$ python3 -q
>>> import numpy as np
>>> np.set_printoptions(precision=1, suppress=True, linewidth=140)
>>> F = np.loadtxt("data.csv", delimiter=",")
>>> F
array([[ 0., -2.,  0., -2.,  0.,  2.,  2.,  1., -1.,  0.,  0., -2.],
       [-2.,  0., -2.,  0., -2.,  0.,  2.,  2.,  1., -1.,  0.,  0.],
       [ 0., -2.,  0., -2.,  0., -2.,  0.,  2.,  2.,  1., -1.,  0.],
       [-2.,  0., -2.,  0., -2.,  0., -2.,  0.,  2.,  2.,  1., -1.],
       [ 0., -2.,  0., -2.,  0., -2.,  0., -2.,  0.,  2.,  2.,  1.],
       [ 2.,  0., -2.,  0., -2.,  0., -2.,  0., -2.,  0.,  2.,  2.],
       [ 2.,  2.,  0., -2.,  0., -2.,  0., -2.,  0., -2.,  0.,  2.],
       [ 1.,  2.,  2.,  0., -2.,  0., -2.,  0., -2.,  0., -2.,  0.],
       [-1.,  1.,  2.,  2.,  0., -2.,  0., -2.,  0., -2.,  0., -2.],
       [ 0., -1.,  1.,  2.,  2.,  0., -2.,  0., -2.,  0., -2.,  0.],
       [ 0.,  0., -1.,  1.,  2.,  2.,  0., -2.,  0., -2.,  0., -2.],
       [-2.,  0.,  0., -1.,  1.,  2.,  2.,  0., -2.,  0., -2.,  0.]])
>>> # symmetric, so the eigenvalues are real
>>> u = np.array([4, 4, 5, 1, 4, 5, 5, 2, 1, 3, 4, 5])
>>> out = F + np.outer(u, np.eye(12)[8])
>>> np.linalg.matrix_rank(out - F)
np.int64(1)
>>> out
array([[ 0., -2.,  0., -2.,  0.,  2.,  2.,  1.,  3.,  0.,  0., -2.],
       [-2.,  0., -2.,  0., -2.,  0.,  2.,  2.,  5., -1.,  0.,  0.],
       [ 0., -2.,  0., -2.,  0., -2.,  0.,  2.,  7.,  1., -1.,  0.],
       [-2.,  0., -2.,  0., -2.,  0., -2.,  0.,  3.,  2.,  1., -1.],
       [ 0., -2.,  0., -2.,  0., -2.,  0., -2.,  4.,  2.,  2.,  1.],
       [ 2.,  0., -2.,  0., -2.,  0., -2.,  0.,  3.,  0.,  2.,  2.],
       [ 2.,  2.,  0., -2.,  0., -2.,  0., -2.,  5., -2.,  0.,  2.],
       [ 1.,  2.,  2.,  0., -2.,  0., -2.,  0.,  0.,  0., -2.,  0.],
       [-1.,  1.,  2.,  2.,  0., -2.,  0., -2.,  1., -2.,  0., -2.],
       [ 0., -1.,  1.,  2.,  2.,  0., -2.,  0.,  1.,  0., -2.,  0.],
       [ 0.,  0., -1.,  1.,  2.,  2.,  0., -2.,  4., -2.,  0., -2.],
       [-2.,  0.,  0., -1.,  1.,  2.,  2.,  0.,  3.,  0., -2.,  0.]])
